>>> import numpy as np
>>> from numpy import linalg as LA
>>> np.set_printoptions(precision=1, suppress=True, linewidth=200, sign=" ")
>>> B = np.array([[3, 1, 0, 3, 2, 1],
...     [3, 0, 3, 4, 3, 3],
...     [4, 2, 4, 5, 1, 2],
...     [0, 1, 4, 2, 2, 3],
...     [1, 3, 5, 5, 0, 3],
...     [5, 2, 3, 2, 3, 4]])
>>> J = np.tril(B)
>>> print(J)
[[ 3  0  0  0  0  0]
 [ 3  0  0  0  0  0]
 [ 4  2  4  0  0  0]
 [ 0  1  4  2  0  0]
 [ 1  3  5  5  0  0]
 [ 5  2  3  2  3  4]]
>>> # looks like rank 5
>>> print(np.sort(LA.eigvals(J)))
[ 0.  0.  2.  3.  4.  4.]
>>> print(np.prod(np.diag(J)), np.round(LA.det(J), 1))
0 0.0
>>> print([int(LA.matrix_rank(LA.matrix_power(J, p))) for p in range(1, 7)])
[5, 4, 4, 4, 4, 4]
>>> cov = J.T @ J
>>> print(np.round(LA.eigvalsh(cov)[::-1], 1) + 0)
[ 142.3   40.8   13.6    4.5    0.7    0. ]
>>> print(cov)
[[ 60  21  36  15  15  20]
 [ 21  18  33  21   6   8]
 [ 36  33  66  39   9  12]
 [ 15  21  39  33   6   8]
 [ 15   6   9   6   9  12]
 [ 20   8  12   8  12  16]]
>>> E = np.loadtxt("run3.csv", delimiter=",")
>>> print(E.round(1) + 0)
[[ 0.5  0.1 -0.4  0.3  0. ]
 [ 0.1  0.  -0.1  0.1  0. ]
 [-0.4 -0.1  0.3 -0.2  0. ]
 [ 0.3  0.1 -0.2  0.2  0. ]
 [ 0.   0.   0.   0.   0. ]]
>>> # equal to its transpose
>>> x0 = np.array([0, 3, 3, 0, 3])
>>> print(LA.eigvalsh(2 * E - np.eye(5)))
[-1. -1. -1. -1.  1.]
>>> print(np.trace(E))
1.0
>>> print(np.round(E @ x0, 1) + 0)
[-0.7 -0.1  0.5 -0.5  0. ]
>>> print(np.round(np.eye(5) - E, 1) + 0)
[[ 0.5 -0.1  0.4 -0.3  0. ]
 [-0.1  1.   0.1 -0.1  0. ]
 [ 0.4  0.1  0.7  0.2  0. ]
 [-0.3 -0.1  0.2  0.8  0. ]
 [ 0.   0.   0.   0.   1. ]]
>>> print(round(float(LA.norm(E, 2) / LA.norm(E)), 1))
1.0
>>> ev, evecs = LA.eigh(E)
>>> print(np.round(evecs @ np.diag(ev) @ evecs.T, 1) + 0)
[[ 0.5  0.1 -0.4  0.3  0. ]
 [ 0.1  0.  -0.1  0.1  0. ]
 [-0.4 -0.1  0.3 -0.2  0. ]
 [ 0.3  0.1 -0.2  0.2  0. ]
 [ 0.   0.   0.   0.   0. ]]
>>> print(np.round(evecs.T @ evecs, 1) + 0)
[[ 1.  0.  0.  0.  0.]
 [ 0.  1.  0.  0.  0.]
 [ 0.  0.  1.  0.  0.]
 [ 0.  0.  0.  1.  0.]
 [ 0.  0.  0.  0.  1.]]
>>> print(np.round(evecs.T @ E @ evecs, 1) + 0)
[[ 0.  0.  0.  0.  0.]
 [ 0.  0.  0.  0.  0.]
 [ 0.  0.  0.  0.  0.]
 [ 0.  0.  0.  0.  0.]
 [ 0.  0.  0.  0.  1.]]
>>> print((ev > 1e-8).sum(), (ev < -1e-8).sum())
1 0
>>> print(np.unique(ev.round(6) + 0, return_counts=True)[1])
[ 4  1]
>>> print(ev.sum(), np.trace(E))
1.0 1.0
